$ python -q
>>> import numpy as np
>>> from numpy import linalg as LA
>>> np.set_printoptions(precision=1, suppress=True, linewidth=140)
>>> def rd(a):
...     return np.round(a, 1) + 0
... 
>>> E = np.load("test7.npy")
>>> E
array([[ 1.9, -0.1,  2.1],
       [ 1.9,  0.1,  2.1],
       [ 1.8, -0.1,  2. ],
       [ 2. , -0.1,  1.9],
       [ 2. ,  0. ,  2. ],
       [ 2.2, -0.1,  2.2],
       [ 2.1,  0.2,  2. ],
       [ 2. ,  0.1,  2.2],
       [ 2. , -0.2,  2.1],
       [ 2.1, -0.2,  2. ],
       [ 1.2,  1.1,  1. ],
       [ 1.1,  1.3,  1.1],
       [ 1. ,  1. ,  1. ],
       [ 0.9,  1. ,  0.8],
       [ 0.8,  1.1,  0.8],
       [ 1. ,  1.1,  1.1],
       [ 0.9,  1. ,  1. ],
       [ 0.9,  0.9,  1. ],
       [ 1. ,  1.2,  1. ],
       [ 1.2,  1. ,  1. ]])
>>> Xs = E - E.mean(axis=0)
>>> V = LA.svd(Xs)[2][:2]
>>> out = Xs - Xs @ V.T @ V
>>> rd((Xs @ V.T).std(axis=0))
array([0.9, 0.1])
>>> LA.norm(out, axis=1).round(6).argmax()
np.int64(19)
>>> rng = np.random.default_rng(1359)
>>> A = np.triu(rng.random((4, 4)) < 0.6, 1).astype(int)
>>> A = A + A.T
>>> A
array([[0, 1, 0, 0],
       [1, 0, 1, 1],
       [0, 1, 0, 1],
       [0, 1, 1, 0]])
>>> def softmax(z):
...     e = np.exp(z - z.max(axis=-1, keepdims=True))
...     return e / e.sum(axis=-1, keepdims=True)
... 
>>> rd(softmax(A[2]))
array([0.1, 0.4, 0.1, 0.4])
>>> softmax(A).sum(axis=1)
array([1., 1., 1., 1.])
>>> S = A @ A.T / np.sqrt(4)
>>> rd(softmax(S + np.triu(np.full(S.shape, -np.inf), 1)))
array([[1. , 0. , 0. , 0. ],
       [0.2, 0.8, 0. , 0. ],
       [0.3, 0.3, 0.5, 0. ],
       [0.2, 0.2, 0.2, 0.4]])
>>> vals, V = LA.eigh(A)
>>> vec = np.array([0, 2, 3, 3])
>>> rd(V * np.maximum(vals, 0) @ V.T)
array([[0.4, 0.4, 0.2, 0.2],
       [0.4, 0.8, 0.7, 0.7],
       [0.2, 0.7, 0.6, 0.6],
       [0.2, 0.7, 0.6, 0.6]])
>>> (np.sign(V[:, -1].round(6)) == np.sign(V[0, -1].round(6))).astype(int)
array([1, 1, 1, 1])
>>> rd(vec @ A @ vec / (vec @ vec)), rd(vals[0]), rd(vals[-1])
(np.float64(1.9), np.float64(-1.5), np.float64(2.2))
>>> vec @ A @ vec
np.int64(42)
>>> vals, V = LA.eigh(A)
>>> rd(LA.svd(A, compute_uv=False))
array([2.2, 1.5, 1. , 0.3])
>>> rd(V.T @ A @ V)
array([[-1.5,  0. ,  0. ,  0. ],
       [ 0. , -1. ,  0. ,  0. ],
       [ 0. ,  0. ,  0.3,  0. ],
       [ 0. ,  0. ,  0. ,  2.2]])
>>> rd(vals.sum()), np.trace(A)
(np.float64(0.0), np.int64(0))
>>> rd(V.T @ V)
array([[1., 0., 0., 0.],
       [0., 1., 0., 0.],
       [0., 0., 1., 0.],
       [0., 0., 0., 1.]])
>>> rd(LA.eigvalsh(A + -3 * np.eye(4)))
array([-4.5, -4. , -2.7, -0.8])
>>> out = np.array([[1, 5, 2], [-2, 3, 1], [4, -5, 0], [3, 2, -5]])
>>> A @ out
array([[-2,  3,  1],
       [ 8,  2, -3],
       [ 1,  5, -4],
       [ 2, -2,  1]])
>>> np.einsum("ij->j", A)
array([1, 3, 2, 2])
>>> out.T @ A.T
array([[-2,  8,  1,  2],
       [ 3,  2,  5, -2],
       [ 1, -3, -4,  1]])
>>> np.einsum("ij,ij->i", A, A)
array([1, 3, 2, 2])
>>> np.allclose(A, A.T)
True
>>> rd(np.abs(LA.eigvals(A)).max())
np.float64(2.2)
>>> (A + A.T) / 2
array([[0., 1., 0., 0.],
       [1., 0., 1., 1.],
       [0., 1., 0., 1.],
       [0., 1., 1., 0.]])
>>> A @ A
array([[1, 0, 1, 1],
       [0, 3, 1, 1],
       [1, 1, 2, 1],
       [1, 1, 1, 2]])
>>> rd(np.sort(np.abs(LA.eigvals(A))))
array([0.3, 1. , 1.5, 2.2])
>>> LA.matrix_power(A, 2)
array([[1, 0, 1, 1],
       [0, 3, 1, 1],
       [1, 1, 2, 1],
       [1, 1, 1, 2]])
>>> np.trace(A)
np.int64(0)
>>> np.allclose(A @ A.T, A.T @ A)
True
>>> rd(LA.det(A))
np.float64(1.0)
>>> mat = np.array([[2, 3, 3, 0, 3], [3, 1, 3, 2, 0]])
>>> mat[-1] = mat[0] + -2 * mat[1]
>>> mat
array([[ 2,  3,  3,  0,  3],
       [-4,  1, -3, -4,  3]])
>>> out = mat[0, 0] * mat[1:] - np.outer(mat[1:, 0], mat[0])
>>> out
array([[ 0, 14,  6, -8, 18]])
>>> mat[:, 0] / mat[0, 0]
array([ 1., -2.])
>>> LA.matrix_rank(out), LA.matrix_rank(mat)
(np.int64(1), np.int64(2))
>>> M = np.load("data.npy")
>>> M
array([[0, 0, 0, 1],
       [1, 0, 0, 0],
       [0, 1, 0, 0],
       [0, 0, 1, 0]])
>>> vec = np.array([-1, -3, -3, 1])
>>> rd(LA.inv(M))
array([[0., 1., 0., 0.],
       [0., 0., 1., 0.],
       [0., 0., 0., 1.],
       [1., 0., 0., 0.]])
>>> [p for p in range(1, 25) if np.allclose(LA.matrix_power(M, p), np.eye(4))]
[4, 8, 12, 16, 20, 24]
>>> U, sigma, vt = LA.svd(M, full_matrices=False)
>>> sigma / sigma[0]
array([1., 1., 1., 1.])
>>> np.allclose(U * sigma @ vt, M)
True
>>> np.sqrt((sigma ** 2).sum()), rd(LA.norm(M))
(np.float64(2.0), np.float64(2.0))
>>> rd(np.cumsum(sigma ** 2) / np.sum(sigma ** 2))
array([0.2, 0.5, 0.8, 1. ])
>>> U.shape, sigma.shape, vt.shape
((4, 4), (4,), (4, 4))
>>> M @ np.ones(4)
array([1., 1., 1., 1.])
>>> LA.matrix_power(M, 100)
array([[1, 0, 0, 0],
       [0, 1, 0, 0],
       [0, 0, 1, 0],
       [0, 0, 0, 1]])
>>> p = np.eye(4)[1]
>>> for _ in range(7):
...     p = p @ M
...     print(p.round(1))
... 
[1. 0. 0. 0.]
[0. 0. 0. 1.]
[0. 0. 1. 0.]
[0. 1. 0. 0.]
[1. 0. 0. 0.]
[0. 0. 0. 1.]
[0. 0. 1. 0.]
>>> rd(softmax(M[3]))
array([0.2, 0.2, 0.5, 0.2])
>>> rd(softmax(M[3] + -3))
array([0.2, 0.2, 0.5, 0.2])
>>> S = M @ M.T / np.sqrt(4)
>>> rd(softmax(S + np.triu(np.full(S.shape, -np.inf), 1)))
array([[1. , 0. , 0. , 0. ],
       [0.4, 0.6, 0. , 0. ],
       [0.3, 0.3, 0.5, 0. ],
       [0.2, 0.2, 0.2, 0.4]])
>>> rd(softmax(S))
array([[0.4, 0.2, 0.2, 0.2],
       [0.2, 0.4, 0.2, 0.2],
       [0.2, 0.2, 0.4, 0.2],
       [0.2, 0.2, 0.2, 0.4]])
>>> out = np.array([[-1, 2, -1], [2, -3, -2]])
>>> W2 = np.kron(out, M)
>>> W2.shape
(8, 12)
>>> W2
array([[ 0,  0,  0, -1,  0,  0,  0,  2,  0,  0,  0, -1],
       [-1,  0,  0,  0,  2,  0,  0,  0, -1,  0,  0,  0],
       [ 0, -1,  0,  0,  0,  2,  0,  0,  0, -1,  0,  0],
       [ 0,  0, -1,  0,  0,  0,  2,  0,  0,  0, -1,  0],
       [ 0,  0,  0,  2,  0,  0,  0, -3,  0,  0,  0, -2],
       [ 2,  0,  0,  0, -3,  0,  0,  0, -2,  0,  0,  0],
       [ 0,  2,  0,  0,  0, -3,  0,  0,  0, -2,  0,  0],
       [ 0,  0,  2,  0,  0,  0, -3,  0,  0,  0, -2,  0]])
>>> rd(LA.norm(W2, 2)), rd(LA.norm(out, 2) * LA.norm(M, 2))
(np.float64(4.4), np.float64(4.4))
>>> LA.matrix_rank(W2)
np.int64(8)
>>> K = np.loadtxt("run7.csv", delimiter=",")
>>> K
array([[-8.,  2., -7.,  3., -6., -3.],
       [ 2.,  4., -2.,  4.,  2., -1.],
       [-7., -2.,  4.,  3., -7., -5.],
       [ 3.,  4.,  3.,  4., -5.,  3.],
       [-6.,  2., -7., -5.,  8., -6.],
       [-3., -1., -5.,  3., -6.,  8.]])
>>> vals, V = LA.eigh(K)
>>> vals.sum(), np.trace(K)
(np.float64(20.0), np.float64(20.0))
>>> rd(vals)
array([-16.8,  -2.6,   1.8,   8.2,  11.6,  17.8])
>>> np.abs(V[:, -1]).round(6).argmax()
np.int64(4)
>>> rd(V.T @ K @ V)
array([[-16.8,   0. ,   0. ,   0. ,   0. ,   0. ],
       [  0. ,  -2.6,   0. ,   0. ,   0. ,   0. ],
       [  0. ,   0. ,   1.8,   0. ,   0. ,   0. ],
       [  0. ,   0. ,   0. ,   8.2,   0. ,   0. ],
       [  0. ,   0. ,   0. ,   0. ,  11.6,   0. ],
       [  0. ,   0. ,   0. ,   0. ,   0. ,  17.8]])
>>> rd(LA.eigvalsh(K + 5 * np.eye(6)))
array([-11.8,   2.4,   6.8,  13.2,  16.6,  22.8])
>>> rd(np.abs(V[:, -1]))
array([0.1, 0. , 0.3, 0.4, 0.7, 0.4])
>>> u = np.array([3, 4, 2, 0, 4, 0])
>>> out = K + np.outer(u, np.eye(6)[0])
>>> rd(LA.det(out) / LA.det(K)), rd(1 + LA.solve(K, u)[0])
(np.float64(0.4), np.float64(0.4))
>>> vec = np.array([0, 3, -2, 3])
>>> rhs = A @ vec
>>> rhs
array([3, 1, 6, 1])
>>> rd(LA.solve(A, rhs))
array([ 0.,  3., -2.,  3.])
>>> rd(LA.solve(A, rhs + A[:, 0]))
array([ 1.,  3., -2.,  3.])
>>> rd(LA.solve(A.T, A[1]))
array([0., 1., 0., 0.])
>>> vec = np.array([3, 2, 3, 0, 0, 5])
>>> h = np.maximum(K @ vec, 0)
>>> K.T @ h
array([  87.,  162.,   47.,  218., -283.,  232.])
>>> np.maximum(K @ vec, 0) - np.maximum(-K @ vec, 0)
array([-56.,   3., -38.,  41., -65.,  14.])
>>> rd(np.tanh(K @ vec))
array([-1.,  1., -1.,  1., -1.,  1.])
>>> np.flatnonzero(h > 1e-9)
array([1, 3, 5])
>>> rd(LA.eigvalsh(K).min())
np.float64(-16.8)
>>> [round(float(LA.det(K[:i, :i])), 2) + 0 for i in range(1, 7)]
[-8.0, -36.0, -252.0, 648.0, 20080.0, 138108.0]
>>> out = np.array([[-1, -2, -3, -2], [-1, 0, 2, -2]])
>>> arr = np.block([[np.zeros((2, 2)), out], [out.T, np.zeros((4, 4))]])
>>> arr
array([[ 0.,  0., -1., -2., -3., -2.],
       [ 0.,  0., -1.,  0.,  2., -2.],
       [-1., -1.,  0.,  0.,  0.,  0.],
       [-2.,  0.,  0.,  0.,  0.,  0.],
       [-3.,  2.,  0.,  0.,  0.,  0.],
       [-2., -2.,  0.,  0.,  0.,  0.]])
>>> (arr + arr.T) / 2
array([[ 0.,  0., -1., -2., -3., -2.],
       [ 0.,  0., -1.,  0.,  2., -2.],
       [-1., -1.,  0.,  0.,  0.,  0.],
       [-2.,  0.,  0.,  0.,  0.,  0.],
       [-3.,  2.,  0.,  0.,  0.,  0.],
       [-2., -2.,  0.,  0.,  0.,  0.]])
>>> rd(LA.matrix_power(arr, 4))
array([[325., -27.,   0.,   0.,   0.,   0.],
       [-27.,  82.,   0.,   0.,   0.,   0.],
       [  0.,   0.,  25.,  34.,  35.,  50.],
       [  0.,   0.,  34.,  72., 112.,  68.],
       [  0.,   0.,  35., 112., 210.,  70.],
       [  0.,   0.,  50.,  68.,  70., 100.]])
>>> rd(LA.det(arr))
np.float64(0.0)
>>> np.trace(arr)
np.float64(0.0)
>>> rd(np.sort(np.abs(LA.eigvals(arr))))
array([0. , 0. , 3. , 3. , 4.3, 4.3])
>>> np.allclose(arr @ arr.T, arr.T @ arr)
True
>>> U, sigma, vt = LA.svd(arr)
>>> V = vt[:(sigma > 1e-8).sum()]
>>> vec = arr[5] + -3 * arr[0] + rng.integers(2) * np.eye(6)[4]
>>> vec
array([-2., -2.,  3.,  6.,  9.,  6.])
>>> rd(LA.norm(vec - V.T @ V @ vec))
np.float64(0.0)
>>> LA.matrix_rank(np.vstack([arr, vec]))
np.int64(4)
>>> np.allclose(V.T @ V @ vec, vec)
True
>>> F = np.load("out2.npy")
>>> rd(F)
array([[-2.3, -0.6, -1.8],
       [-1.8, -2.3,  0.7],
       [ 0.2,  2.1, -2.1],
       [ 1.5,  2.4, -1. ],
       [-1.5,  0.8, -2.5],
       [-1.9, -2.3,  0.5],
       [-2.4, -1.2, -1.2],
       [ 1.7, -0.6,  2.4],
       [-2. , -2.2,  0.4],
       [-1.7,  0.5, -2.4],
       [ 0.5, -1.7,  2.4],
       [-2.4, -1.7, -0.7],
       [-1. ,  1.3, -2.5],
       [ 0.7,  2.3, -1.8],
       [-2.2, -0.4, -2. ],
       [-1.2,  1.1, -2.5],
       [ 2.4,  1.2,  1.3],
       [ 2.3,  1.8,  0.6]])
>>> u = np.array([0, 1])
>>> np.array([np.convolve(row, u, "same") for row in mat])
array([[ 0,  2,  3,  3,  0],
       [ 0, -4,  1, -3, -4]])
>>> np.polyval(u, mat[1])
array([1, 1, 1, 1, 1])
>>> np.cross(mat[1, :3], mat[0, :3])
array([ 12,   6, -14])
>>> out = mat / LA.norm(mat, axis=1, keepdims=True)
>>> cov = out @ out.T
>>> rd(np.degrees(np.arccos(np.clip(cov[1, 0], -1, 1))))
np.float64(97.2)
>>> (cov - 2 * np.eye(2)).round(6).argmax(axis=1)
array([1, 0])
>>> np.argwhere(np.triu(np.abs(cov) > 0.95, 1))
array([], shape=(0, 2), dtype=int64)
>>> vec = np.array([2, 1, 2])
>>> LA.norm(F @ vec) <= LA.norm(F, 2) * LA.norm(vec) + 1e-9
np.True_
>>> rd(np.einsum("ij,j->i", F, vec))
array([-8.9, -4.5, -1.7,  3.3, -7. , -5. , -8.6,  7.7, -5.4, -7.7,  4.2, -7.9, -5.6,  0.3, -8.8, -6.3,  8.7,  7.6])
>>> U, sigma, vt = LA.svd(F)
>>> V = vt[:(sigma > 1e-8).sum()]
>>> vec = F[7] + -2 * F[3] + rng.integers(2) * np.eye(3)[2]
>>> rd(vec)
array([-1.3, -5.3,  4.5])
>>> rd(np.diag(V.T @ V))
array([0.7, 0.6, 0.7])
>>> np.allclose(V.T @ V @ vec, vec)
True
>>> LA.matrix_rank(np.vstack([F, vec]))
np.int64(2)
>>> rd(LA.norm(vec - V.T @ V @ vec))
np.float64(0.0)
>>> z = F[:, 0] > np.median(F[:, 0])
>>> u = F[z].mean(axis=0) - F[~z].mean(axis=0)
>>> rd(u)
array([2.8, 2.2, 0.7])
>>> ((F - F.mean(axis=0)) @ u > 0).astype(int)
array([0, 0, 1, 1, 0, 0, 0, 1, 0, 0, 1, 0, 1, 1, 0, 0, 1, 1])
>>> rd((((F - F.mean(axis=0)) @ u > 0) == z).mean())
np.float64(0.9)
>>> m1 = np.diag(np.array([1, 3, 3])) + 5 * np.eye(3, k=1) + 5 * np.eye(3, k=-1)
>>> m1
array([[1., 5., 0.],
       [5., 3., 5.],
       [0., 5., 3.]])
>>> vals, V = LA.eigh(m1)
>>> rd(np.abs(V[:, -1]))
array([0.4, 0.7, 0.5])
>>> rd(vals)
array([-4.7,  2. ,  9.6])
>>> rd(LA.eigvalsh(m1 @ m1))
array([ 4.1, 21.8, 93.1])
>>> rd(V @ np.diag(vals) @ V.T)
array([[1., 5., 0.],
       [5., 3., 5.],
       [0., 5., 3.]])
>>> rd(LA.eigvalsh(m1 + -2 * np.eye(3)))
array([-6.7,  0. ,  7.6])
>>> rd(V.T @ V)
array([[1., 0., 0.],
       [0., 1., 0.],
       [0., 0., 1.]])
